>>> import numpy as np
>>> np.set_printoptions(precision=1, suppress=True, linewidth=140)
>>> def tidy(a):
...     return np.round(a, 1) + 0
... 
>>> J = np.load("x.npy")
>>> J
array([[0, 3, 0, 0],
       [0, 2, 0, 0],
       [0, 0, 0, 3],
       [0, 0, 0, 2]])
>>> # 2 groups of indices that never mix
>>> w1 = np.array([[2, 9, -9, -1, -8, 8],
...     [7, -5, 0, 8, -4, 9],
...     [4, 4, 1, -7, 2, -4],
...     [0, -3, -4, -5, -7, -8]])
>>> b = np.array([7, 7, 0, 8, 5, 3])
>>> hid = np.maximum(J @ w1 + b, 0)
>>> np.linalg.matrix_rank(hid)
np.int64(4)
>>> tidy((hid > 0).mean(axis=0))
array([1. , 0.2, 0. , 0.5, 0. , 0.5])
>>> hid
array([[28,  0,  0, 32,  0, 30],
       [21,  0,  0, 24,  0, 21],
       [ 7,  0,  0,  0,  0,  0],
       [ 7,  1,  0,  0,  0,  0]])
>>> W2 = np.array([[1, 0, 2], [1, 1, 1], [0, 0, 1], [3, 3, 1], [2, 0, 3], [0, 0, 3]])
>>> hid @ W2
array([[124,  96, 178],
       [ 93,  72, 129],
       [  7,   0,  14],
       [  8,   1,  15]])
>>> J[:, 1] @ J[:, 2]
np.int64(0)
>>> tidy(np.linalg.pinv(J))
array([[0. , 0. , 0. , 0. ],
       [0.2, 0.2, 0. , 0. ],
       [0. , 0. , 0. , 0. ],
       [0. , 0. , 0.2, 0.2]])
>>> tidy(np.linalg.norm(J, axis=0))
array([0. , 3.6, 0. , 3.6])
>>> J @ J
array([[0, 6, 0, 0],
       [0, 4, 0, 0],
       [0, 0, 0, 6],
       [0, 0, 0, 4]])
>>> [int(np.linalg.matrix_rank(np.linalg.matrix_power(J, p))) for p in range(1, 5)]
[2, 2, 2, 2]
>>> np.linalg.matrix_rank(J - J[0, 0] * np.eye(4))
np.int64(2)
>>> np.linalg.matrix_power(J - np.diag(np.diag(J)), 4)
array([[0, 0, 0, 0],
       [0, 0, 0, 0],
       [0, 0, 0, 0],
       [0, 0, 0, 0]])
>>> rng = np.random.default_rng(891024)
>>> labels = rng.permutation(4)
>>> labels
array([2, 1, 3, 0])
>>> M2 = J[labels][:, labels]
>>> M2
array([[0, 0, 3, 0],
       [0, 2, 0, 0],
       [0, 0, 2, 0],
       [0, 3, 0, 0]])
>>> tidy(np.sort(np.abs(np.linalg.eigvals(M2))))
array([0., 0., 2., 2.])
>>> np.trace(M2)
np.int64(4)
>>> tidy(np.linalg.det(M2)), tidy(np.linalg.det(J[labels]))
(np.float64(0.0), np.float64(0.0))
>>> M = np.eye(4, dtype=int)[rng.permutation(4)]
>>> M
array([[1, 0, 0, 0],
       [0, 0, 1, 0],
       [0, 1, 0, 0],
       [0, 0, 0, 1]])
>>> # orthonormal columns
>>> w, V = np.linalg.eigh(M)
>>> w
array([-1.,  1.,  1.,  1.])
>>> tidy(np.linalg.eigvalsh(M + -1 * np.eye(4)))
array([-2.,  0.,  0.,  0.])
>>> tidy(V @ np.diag(w) @ V.T)
array([[1., 0., 0., 0.],
       [0., 0., 1., 0.],
       [0., 1., 0., 0.],
       [0., 0., 0., 1.]])
>>> w.sum(), np.trace(M)
(np.float64(2.0), np.int64(2))
>>> tidy(np.linalg.eigvalsh(M @ M))
array([1., 1., 1., 1.])
>>> tidy(V.T @ V)
array([[1., 0., 0., 0.],
       [0., 1., 0., 0.],
       [0., 0., 1., 0.],
       [0., 0., 0., 1.]])
>>> np.unique(w.round(6) + 0, return_counts=True)[1]
array([1, 3])
>>> tidy(V.T @ M @ V)
array([[-1.,  0.,  0.,  0.],
       [ 0.,  1.,  0.,  0.],
       [ 0.,  0.,  1.,  0.],
       [ 0.,  0.,  0.,  1.]])
>>> (w > 1e-8).sum(), (w < -1e-8).sum()
(np.int64(3), np.int64(1))
>>> X = np.load("test17.npy")
>>> tidy(X)
array([[ 0. ,  0.6,  0.6, -0.6],
       [ 0.6,  0.7, -0.3,  0.3],
       [ 0.6, -0.3,  0.7,  0.3],
       [-0.6,  0.3,  0.3,  0.7]])
>>> # columns are unit length and at right angles
>>> tidy(np.linalg.pinv(X))
array([[ 0. ,  0.6,  0.6, -0.6],
       [ 0.6,  0.7, -0.3,  0.3],
       [ 0.6, -0.3,  0.7,  0.3],
       [-0.6,  0.3,  0.3,  0.7]])
>>> tidy(X[:, 0] @ X[:, 1])
np.float64(0.0)
>>> x = np.array([3, 0, -8, 0])
>>> tidy(np.abs(np.linalg.eigvals(X)))
array([1., 1., 1., 1.])
>>> tidy(np.linalg.det(X))
np.float64(-1.0)
>>> feats = np.load("data.npy")
>>> feats
array([[ 0. ,  1.6,  1.1],
       [ 0.4,  0.7,  0.9],
       [-0.9, -0.6, -1.4],
       [ 2.9, -0.3, -0.1]])
>>> w1 = np.array([[-2, -2], [0, -3], [-2, 2]])
>>> b = np.array([1, 2])
>>> hid = np.maximum(feats @ w1 + b, 0)
>>> tidy((hid > 0).mean(axis=0))
array([0.2, 0.5])
>>> W2 = np.array([[-1, 2, 0], [2, 0, -2]])
>>> (hid @ W2).round(6).argmax(axis=1)
array([0, 0, 1, 0])
>>> tidy(hid @ W2)
array([[ 0. ,  0. ,  0. ],
       [ 1.8,  0. , -1.8],
       [ 0. , 11.2, -5.6],
       [ 0. ,  0. ,  0. ]])
>>> feats.sum(axis=1)
array([ 2.7,  2. , -2.9,  2.5])
>>> tidy(np.linalg.norm(feats))
np.float64(4.1)
>>> hat = feats @ np.linalg.solve(feats.T @ feats, feats.T)
>>> tidy(hat)
array([[ 0.9,  0.2,  0.1,  0. ],
       [ 0.2,  0.2, -0.3,  0. ],
       [ 0.1, -0.3,  0.9,  0. ],
       [ 0. ,  0. ,  0. ,  1. ]])
>>> tidy(np.diag(hat))
array([0.9, 0.2, 0.9, 1. ])
>>> tidy(hat @ feats[:, 0])
array([ 0. ,  0.4, -0.9,  2.9])
>>> tidy(np.linalg.eigvalsh(hat))
array([0., 1., 1., 1.])
>>> np.allclose(hat @ hat, hat)
True
>>> np.linalg.matrix_rank(np.eye(4) - hat)
np.int64(1)
>>> tidy(np.trace(hat))
np.float64(3.0)
>>> s = 20 * 0.5 ** np.arange(3)
>>> q, _ = np.linalg.qr(np.array([[1.1, 0.6, -1.5], [-1.3, 1.7, -0.4], [0.4, 0.6, -1.8]]))
>>> F = rng.normal(size=(27, 3)) * s @ q
>>> tidy(F)
array([[-14.6,   2.4,  -3.7],
       [  2.6,  26.1,  24.8],
       [ -8.7,   3.3,  -3.5],
       [ 22.5,  36.7,  24.9],
       [-20.6,   7.8,   6.5],
       [  7.6,   9.5,   9. ],
       [-12.6, -22.8, -11.3],
       [-11.6, -10.4,  -0.7],
       [  0. ,   8.7,  -6.7],
       [-15.6,   3.2,  -3.9],
       [ -5.4, -10.8,  -8.2],
       [ -1. ,  -9.5, -13. ],
       [-23.5,  -7.9,  -5.2],
       [ -2.4,  21.3,   7.6],
       [-18.4,   4.9,  -3.4],
       [ -7.6,  -9.3,  -9.6],
       [ -4.9,   7. ,   0.5],
       [ -0.1, -11.6,  -3. ],
       [-10.9, -13.9,   1.1],
       [ 24.9,  19.1,  18.9],
       [ -9.1,  -0.6,  -0.4],
       [ 12.5,  20.6,  19. ],
       [ -0.6,  15.9,  12.9],
       [ -3.6,  10.3,   0.7],
       [  3.6,   8.2,  15.4],
       [  3.2,  -5.8, -11.9],
       [ -1. ,   0. ,   1.7]])
>>> M2 = np.array([[1, 5], [9, 2], [7, 2]])
>>> np.vstack([F, M2.T]).shape
(29, 3)
>>> np.linalg.matrix_rank(np.vstack([F, M2.T]))
np.int64(3)
>>> tidy(J @ np.linalg.pinv(J) @ J)
array([[0., 3., 0., 0.],
       [0., 2., 0., 0.],
       [0., 0., 0., 3.],
       [0., 0., 0., 2.]])
>>> np.linalg.lstsq(J[:-1].T, J[-1])[2]
np.int32(2)
>>> np.unique(J.round(6), axis=0).shape
(4, 4)
>>> gram = np.cov(F, rowvar=False)
>>> gram.shape
(3, 3)
>>> tidy(np.linalg.eigvalsh(gram)[::-1])
array([357.6,  66.8,  23.3])
>>> tidy(np.corrcoef(F[:, 2], F[:, 0])[0, 1])
np.float64(0.6)
>>> np.argsort(-F.std(axis=0).round(6), kind="stable")
array([1, 0, 2])
>>> tidy(gram)
array([[134.8,  95. ,  79.2],
       [ 95. , 192. , 127.7],
       [ 79.2, 127.7, 120.9]])
>>> f = np.array([3, 2, 2])
>>> K = np.array([np.roll(f, i) for i in range(3)])
>>> K
array([[3, 2, 2],
       [2, 3, 2],
       [2, 2, 3]])
>>> # equal to its transpose
>>> w, V = np.linalg.eig(K)
>>> tidy(np.prod(w))
np.float64(7.0)
>>> tidy(w)
array([1., 7., 1.])
>>> M2 = np.array([[2, -2], [-3, 3]])
>>> W2 = np.kron(M2, K)
>>> W2.shape
(6, 6)
>>> tidy(np.linalg.norm(W2, 2)), tidy(np.linalg.norm(M2, 2) * np.linalg.norm(K, 2))
(np.float64(35.7), np.float64(35.7))
>>> w, V = np.linalg.eigvalsh(K)
Traceback (most recent call last):
  File "<python-input-96>", line 1, in <module>
    w, V = np.linalg.eigvalsh(K)
    ^^^^
ValueError: too many values to unpack (expected 2)
>>> w, V = np.linalg.eigh(K)
>>> np.unique(w.round(6) + 0, return_counts=True)[1]
array([2, 1])
>>> tidy(np.linalg.eigvalsh(K + 2 * np.eye(3)))
array([3., 3., 9.])
>>> tidy(w.sum()), np.trace(K)
(np.float64(9.0), np.int64(9))
>>> np.abs(V[:, -1]).round(6).argmax()
np.int64(0)
>>> hat = np.triu(np.array([[-1, 1, 2, -1], [0, -2, 0, -2], [0, -1, -1, -2], [-1, 0, -2, 1]]), 1) + np.eye(4)
>>> M2 = hat @ X @ np.linalg.inv(hat)
>>> tidy(np.poly(M2))
array([ 1., -2.,  0.,  2., -1.])
>>> tidy(M2)
array([[  2.3,  -2.2,  -3.5,  -9.2],
       [  1.7,  -1.8,  -4.5, -11.8],
       [  1.7,  -2.8,  -3.5, -11.8],
       [ -0.6,   0.9,   1.5,   4.9]])
>>> tidy(hat @ X - X @ hat)
array([[ 2.3, -0.4,  0.5,  2.7],
       [ 1.2, -1.3, -1.8, -0.1],
       [ 1.2, -1.3, -1.8, -0.1],
       [ 0. ,  0.6,  1.2,  0.8]])
